$ python -q
>>> import numpy as np
>>> np.set_printoptions(precision=3, suppress=True, linewidth=100)
>>> A = np.load("test4.npy")
>>> A
array([[2, 1, 0, 0, 0, 0],
       [2, 1, 0, 0, 0, 0],
       [0, 2, 0, 0, 0, 0],
       [0, 0, 2, 1, 0, 0],
       [0, 0, 2, 1, 0, 0],
       [0, 0, 0, 2, 0, 0],
       [0, 0, 0, 0, 2, 1],
       [0, 0, 0, 0, 2, 1],
       [0, 0, 0, 0, 0, 2]])
>>> out = A / np.sqrt((A ** 2).mean(axis=1, keepdims=True))
>>> out[0]
array([2.191, 1.095, 0.   , 0.   , 0.   , 0.   ])
>>> rng = np.random.default_rng(533286)
>>> lab = rng.permutation(6)
>>> out = A[:, lab] * rng.choice([-1, 1], 6)
>>> out
array([[ 1,  2,  0,  0,  0,  0],
       [ 1,  2,  0,  0,  0,  0],
       [ 2,  0,  0,  0,  0,  0],
       [ 0,  0,  0, -1,  0, -2],
       [ 0,  0,  0, -1,  0, -2],
       [ 0,  0,  0, -2,  0,  0],
       [ 0,  0, -2,  0,  1,  0],
       [ 0,  0, -2,  0,  1,  0],
       [ 0,  0,  0,  0,  2,  0]])
>>> Uu, _, vt = np.linalg.svd(A.T @ out)
>>> np.round(np.linalg.lstsq(A, out)[0], 3) + 0
array([[ 0.,  1.,  0.,  0.,  0.,  0.],
       [ 1.,  0.,  0.,  0.,  0.,  0.],
       [ 0.,  0.,  0.,  0.,  0., -1.],
       [ 0.,  0.,  0., -1.,  0.,  0.],
       [ 0.,  0., -1.,  0.,  0.,  0.],
       [ 0.,  0.,  0.,  0.,  1.,  0.]])
>>> print(lab)
[1 0 4 3 5 2]
>>> x0 = np.array([-7, -9, -1, 3, -2, -3])
>>> target = out @ x0
>>> b, lr = np.zeros(6), 1 / np.linalg.norm(out, 2) ** 2
>>> for i in range(40):
...     b -= lr * out.T @ (out @ b - target)
...     if i % 10 == 0: print(i, round(np.linalg.norm(out @ b - target), 3))
... 
0 5.969
10 0.299
20 0.015
30 0.001
>>> print(round(np.linalg.cond(out), 3))
1.966
>>> print(b)
[-7. -9. -1.  3. -2. -3.]
>>> M = np.loadtxt("w.csv", delimiter=",")
>>> M
array([[0., 0., 1., 0., 0., 0., 0., 0., 1., 0., 0.],
       [0., 0., 0., 0., 0., 0., 0., 0., 0., 0., 0.],
       [1., 0., 0., 0., 0., 1., 0., 0., 0., 0., 0.],
       [0., 0., 0., 0., 0., 0., 0., 0., 0., 1., 0.],
       [0., 0., 0., 0., 0., 1., 0., 1., 0., 1., 0.],
       [0., 0., 1., 0., 1., 0., 0., 0., 0., 0., 0.],
       [0., 0., 0., 0., 0., 0., 0., 0., 0., 0., 1.],
       [0., 0., 0., 0., 1., 0., 0., 0., 0., 0., 0.],
       [1., 0., 0., 0., 0., 0., 0., 0., 0., 0., 0.],
       [0., 0., 0., 1., 1., 0., 0., 0., 0., 0., 0.],
       [0., 0., 0., 0., 0., 0., 1., 0., 0., 0., 0.]])
>>> print((np.linalg.matrix_power((M != 0) + (M.T != 0) + np.eye(11), 11) > 0).astype(int))
[[1 0 1 1 1 1 0 1 1 1 0]
 [0 1 0 0 0 0 0 0 0 0 0]
 [1 0 1 1 1 1 0 1 1 1 0]
 [1 0 1 1 1 1 0 1 1 1 0]
 [1 0 1 1 1 1 0 1 1 1 0]
 [1 0 1 1 1 1 0 1 1 1 0]
 [0 0 0 0 0 0 1 0 0 0 1]
 [1 0 1 1 1 1 0 1 1 1 0]
 [1 0 1 1 1 1 0 1 1 1 0]
 [1 0 1 1 1 1 0 1 1 1 0]
 [0 0 0 0 0 0 1 0 0 0 1]]
>>> np.sort(np.linalg.eigvals(M).real)
array([-1.989, -1.486, -1.   , -0.813, -0.416,  0.   ,  0.416,  0.813,  1.   ,  1.486,  1.989])
>>> x0 = np.array([-3, -1, 3, 2, 0, 0, -3, 0, 3, -3, -2])
>>> (M @ x0).argmax()
np.int64(0)
>>> print(np.linalg.norm(M @ x0) <= np.linalg.norm(M, 2) * np.linalg.norm(x0) + 1e-9)
True
>>> print(np.einsum("ij,j->i", M, x0))
[ 6.  0. -3. -3. -3.  3. -2.  0. -3.  2. -3.]
>>> np.sign((M @ x0).round(6))
array([ 1.,  0., -1., -1., -1.,  1., -1.,  0., -1.,  1., -1.])
>>> M @ np.eye(11)[4]
array([0., 0., 0., 0., 0., 1., 0., 1., 0., 1., 0.])
>>> rank = np.linalg.matrix_rank(M)
>>> rank
np.int64(10)
>>> ns = np.linalg.svd(M)[2][rank:].T
>>> ns.shape
(11, 1)
>>> print(np.round(M @ ns, 3) + 0)
[[0.]
 [0.]
 [0.]
 [0.]
 [0.]
 [0.]
 [0.]
 [0.]
 [0.]
 [0.]
 [0.]]
>>> f = np.array([1, 1, 2, 2, 0, 2, 0]) + 0.5
>>> E = np.outer(f, f) / (f @ f)
>>> print(E)
[[0.095 0.095 0.158 0.158 0.032 0.158 0.032]
 [0.095 0.095 0.158 0.158 0.032 0.158 0.032]
 [0.158 0.158 0.263 0.263 0.053 0.263 0.053]
 [0.158 0.158 0.263 0.263 0.053 0.263 0.053]
 [0.032 0.032 0.053 0.053 0.011 0.053 0.011]
 [0.158 0.158 0.263 0.263 0.053 0.263 0.053]
 [0.032 0.032 0.053 0.053 0.011 0.053 0.011]]
>>> # projection: eigenvalues are 0 or 1
>>> w, V = np.linalg.eigh(E)
>>> print(np.abs(V[:, -1]).round(6).argmax())
2
>>> np.round(w.sum(), 3), np.trace(E)
(np.float64(1.0), np.float64(1.0))
>>> print(np.round(V.T @ V, 3) + 0)
[[1. 0. 0. 0. 0. 0. 0.]
 [0. 1. 0. 0. 0. 0. 0.]
 [0. 0. 1. 0. 0. 0. 0.]
 [0. 0. 0. 1. 0. 0. 0.]
 [0. 0. 0. 0. 1. 0. 0.]
 [0. 0. 0. 0. 0. 1. 0.]
 [0. 0. 0. 0. 0. 0. 1.]]
>>> np.round(np.linalg.eigvalsh(E @ E), 3) + 0
array([0., 0., 0., 0., 0., 0., 1.])
>>> np.round(np.linalg.eigvalsh(E + -1 * np.eye(7)), 3) + 0
array([-1., -1., -1., -1., -1., -1.,  0.])
>>> V @ np.diag(w) @ V.T
array([[0.095, 0.095, 0.158, 0.158, 0.032, 0.158, 0.032],
       [0.095, 0.095, 0.158, 0.158, 0.032, 0.158, 0.032],
       [0.158, 0.158, 0.263, 0.263, 0.053, 0.263, 0.053],
       [0.158, 0.158, 0.263, 0.263, 0.053, 0.263, 0.053],
       [0.032, 0.032, 0.053, 0.053, 0.011, 0.053, 0.011],
       [0.158, 0.158, 0.263, 0.263, 0.053, 0.263, 0.053],
       [0.032, 0.032, 0.053, 0.053, 0.011, 0.053, 0.011]])
>>> np.round(np.linalg.svd(E, compute_uv=False), 3) + 0
array([1., 0., 0., 0., 0., 0., 0.])
>>> np.abs(V[:, -1])
array([0.308, 0.308, 0.513, 0.513, 0.103, 0.513, 0.103])
>>> np.linalg.matrix_rank(E, rtol=0.1)
np.int64(1)
>>> print([round(float(x), 3) for x in np.linalg.svd(E, compute_uv=False)[:3]])
[1.0, 0.0, 0.0]
>>> np.linalg.cond(E) > 100
np.True_
>>> print(np.argsort(-np.linalg.norm(E, axis=0).round(6), kind="stable")[:3])
[2 3 5]
>>> w, V = np.linalg.eigh(E)
>>> x0 = np.array([1, 6, 0, 2, 6, 7, 6])
>>> (np.sign(V[:, -1].round(6)) == np.sign(V[0, -1].round(6))).astype(int)
array([1, 1, 1, 1, 1, 1, 1])
>>> print(np.round(x0 @ E @ x0, 3))
64.042
>>> print(V * np.abs(w) @ V.T)
[[0.095 0.095 0.158 0.158 0.032 0.158 0.032]
 [0.095 0.095 0.158 0.158 0.032 0.158 0.032]
 [0.158 0.158 0.263 0.263 0.053 0.263 0.053]
 [0.158 0.158 0.263 0.263 0.053 0.263 0.053]
 [0.032 0.032 0.053 0.053 0.011 0.053 0.011]
 [0.158 0.158 0.263 0.263 0.053 0.263 0.053]
 [0.032 0.032 0.053 0.053 0.011 0.053 0.011]]
>>> round(np.abs(E).sum(axis=1).max(), 3), round(np.abs(w).max(), 3)
(np.float64(1.211), np.float64(1.0))
>>> X = np.load("data.npy")
>>> X
array([[ 1,  0,  0,  0,  0,  0,  0,  0,  0,  0,  0,  0,  0,  0],
       [ 0, -3,  0,  0,  0,  0,  0,  0,  0,  0,  0,  0,  0,  0],
       [ 0,  0,  2,  0,  0,  0,  0,  0,  0,  0,  0,  0,  0,  0],
       [ 0,  0,  0,  0,  0,  0,  0,  0,  0,  0,  0,  0,  0,  0],
       [ 0,  0,  0,  0,  3,  0,  0,  0,  0,  0,  0,  0,  0,  0],
       [ 0,  0,  0,  0,  0,  0,  0,  0,  0,  0,  0,  0,  0,  0],
       [ 0,  0,  0,  0,  0,  0,  0,  0,  0,  0,  0,  0,  0,  0],
       [ 0,  0,  0,  0,  0,  0,  0, -1,  0,  0,  0,  0,  0,  0],
       [ 0,  0,  0,  0,  0,  0,  0,  0,  3,  0,  0,  0,  0,  0],
       [ 0,  0,  0,  0,  0,  0,  0,  0,  0, -1,  0,  0,  0,  0],
       [ 0,  0,  0,  0,  0,  0,  0,  0,  0,  0, -2,  0,  0,  0],
       [ 0,  0,  0,  0,  0,  0,  0,  0,  0,  0,  0, -3,  0,  0],
       [ 0,  0,  0,  0,  0,  0,  0,  0,  0,  0,  0,  0,  0,  0],
       [ 0,  0,  0,  0,  0,  0,  0,  0,  0,  0,  0,  0,  0,  0]])
>>> np.flatnonzero(np.linalg.matrix_power((X != 0) + (X.T != 0) + np.eye(14), 14)[8])
array([8])
>>> np.sort(np.linalg.eigvals(X).real)
array([-3., -3., -2., -1., -1.,  0.,  0.,  0.,  0.,  0.,  1.,  2.,  3.,  3.])
>>> print(round(np.linalg.det(X), 3))
0.0
>>> blk = X.reshape(14, 2, -1)
>>> np.einsum("ihd,jhd->hij", blk, blk).shape
(2, 14, 14)
>>> print(np.swapaxes(blk, 1, 2)[2])
[[0 0]
 [0 0]
 [2 0]
 [0 0]
 [0 0]
 [0 0]
 [0 0]]
>>> w, V = np.linalg.eigh(X)
>>> x0 = np.array([1, 0, 0, 1, 2, 0, 2, 2, 1, 2, 1, 0, 0, 2])
>>> np.abs(X).sum(axis=1).max(), np.abs(w).max()
(np.int64(3), np.float64(3.0))
>>> F = np.loadtxt("x.csv", delimiter=",")
>>> F
array([[ 1., -4.,  4.,  0., -4., -4.,  4., -2.],
       [-4.,  1., -4.,  0.,  4.,  4., -4.,  2.],
       [ 4., -4.,  1.,  0., -4., -4.,  4., -2.],
       [ 0.,  0.,  0., -3.,  0.,  0.,  0.,  0.],
       [-4.,  4., -4.,  0.,  1.,  4., -4.,  2.],
       [-4.,  4., -4.,  0.,  4.,  1., -4.,  2.],
       [ 4., -4.,  4.,  0., -4., -4.,  1., -2.],
       [-2.,  2., -2.,  0.,  2.,  2., -2., -2.]])
>>> # splits into 2 blocks
>>> x0 = np.array([5, -3, -2, 1, -2, 3, 4, -2])
>>> target = F @ x0
>>> target
array([ 25., -31.,  46.,  -3., -34., -49.,  28., -14.])
>>> np.round(np.linalg.solve(F.T, F[1]), 3) + 0
array([0., 1., 0., 0., 0., 0., 0., 0.])
>>> print(np.round(np.linalg.solve(F, F[:, 4]), 3) + 0)
[0. 0. 0. 0. 1. 0. 0. 0.]
>>> np.linalg.solve(F, target)
array([ 5., -3., -2.,  1., -2.,  3.,  4., -2.])
>>> O, R = np.linalg.qr(F)
>>> O @ R
array([[ 1., -4.,  4.,  0., -4., -4.,  4., -2.],
       [-4.,  1., -4.,  0.,  4.,  4., -4.,  2.],
       [ 4., -4.,  1.,  0., -4., -4.,  4., -2.],
       [ 0.,  0.,  0., -3.,  0.,  0.,  0.,  0.],
       [-4.,  4., -4.,  0.,  1.,  4., -4.,  2.],
       [-4.,  4., -4.,  0.,  4.,  1., -4.,  2.],
       [ 4., -4.,  4.,  0., -4., -4.,  1., -2.],
       [-2.,  2., -2.,  0.,  2.,  2., -2., -2.]])
>>> print(np.trace(O @ O.T))
8.0
>>> np.allclose(F, F.T)
True
>>> np.linalg.norm(F, axis=1)
array([9.22 , 9.22 , 9.22 , 3.   , 9.22 , 9.22 , 9.22 , 5.292])
>>> round(np.linalg.norm(F[4], 1), 3), np.round(np.linalg.norm(F[4], np.inf), 3)
(np.float64(23.0), np.float64(4.0))
>>> round(float(np.linalg.norm(F, 2)), 3)
22.0
>>> m1 = np.loadtxt("mat.csv", delimiter=",")
>>> m1
array([[1., 0., 0., 0., 0., 0., 0., 0., 0., 0., 0., 0.],
       [0., 1., 0., 0., 0., 0., 0., 0., 0., 0., 0., 0.],
       [0., 0., 0., 0., 0., 0., 0., 0., 0., 0., 0., 0.],
       [0., 0., 0., 1., 0., 0., 0., 0., 0., 0., 0., 0.],
       [0., 0., 0., 0., 2., 0., 0., 0., 0., 0., 0., 0.],
       [0., 0., 0., 0., 0., 0., 0., 0., 0., 0., 0., 0.],
       [0., 0., 0., 0., 0., 0., 2., 0., 0., 0., 0., 0.],
       [0., 0., 0., 0., 0., 0., 0., 0., 0., 0., 0., 0.],
       [0., 0., 0., 0., 0., 0., 0., 0., 0., 0., 0., 0.],
       [0., 0., 0., 0., 0., 0., 0., 0., 0., 2., 0., 0.],
       [0., 0., 0., 0., 0., 0., 0., 0., 0., 0., 0., 0.],
       [0., 0., 0., 0., 0., 0., 0., 0., 0., 0., 0., 2.]])
>>> # rows 2 and 5 are equal
>>> Uu, sv, vt = np.linalg.svd(m1)
>>> V = vt[:(sv > 1e-8).sum()]
>>> x0 = m1[4] + 5 * m1[7] + rng.integers(2) * np.eye(12)[1]
>>> print(x0)
[0. 0. 0. 0. 2. 0. 0. 0. 0. 0. 0. 0.]
>>> np.linalg.matrix_rank(np.vstack([m1, x0]))
np.int64(7)
>>> np.allclose(V.T @ V @ x0, x0)
True
>>> V.T @ V
array([[1., 0., 0., 0., 0., 0., 0., 0., 0., 0., 0., 0.],
       [0., 1., 0., 0., 0., 0., 0., 0., 0., 0., 0., 0.],
       [0., 0., 0., 0., 0., 0., 0., 0., 0., 0., 0., 0.],
       [0., 0., 0., 1., 0., 0., 0., 0., 0., 0., 0., 0.],
       [0., 0., 0., 0., 1., 0., 0., 0., 0., 0., 0., 0.],
       [0., 0., 0., 0., 0., 0., 0., 0., 0., 0., 0., 0.],
       [0., 0., 0., 0., 0., 0., 1., 0., 0., 0., 0., 0.],
       [0., 0., 0., 0., 0., 0., 0., 0., 0., 0., 0., 0.],
       [0., 0., 0., 0., 0., 0., 0., 0., 0., 0., 0., 0.],
       [0., 0., 0., 0., 0., 0., 0., 0., 0., 1., 0., 0.],
       [0., 0., 0., 0., 0., 0., 0., 0., 0., 0., 0., 0.],
       [0., 0., 0., 0., 0., 0., 0., 0., 0., 0., 0., 1.]])
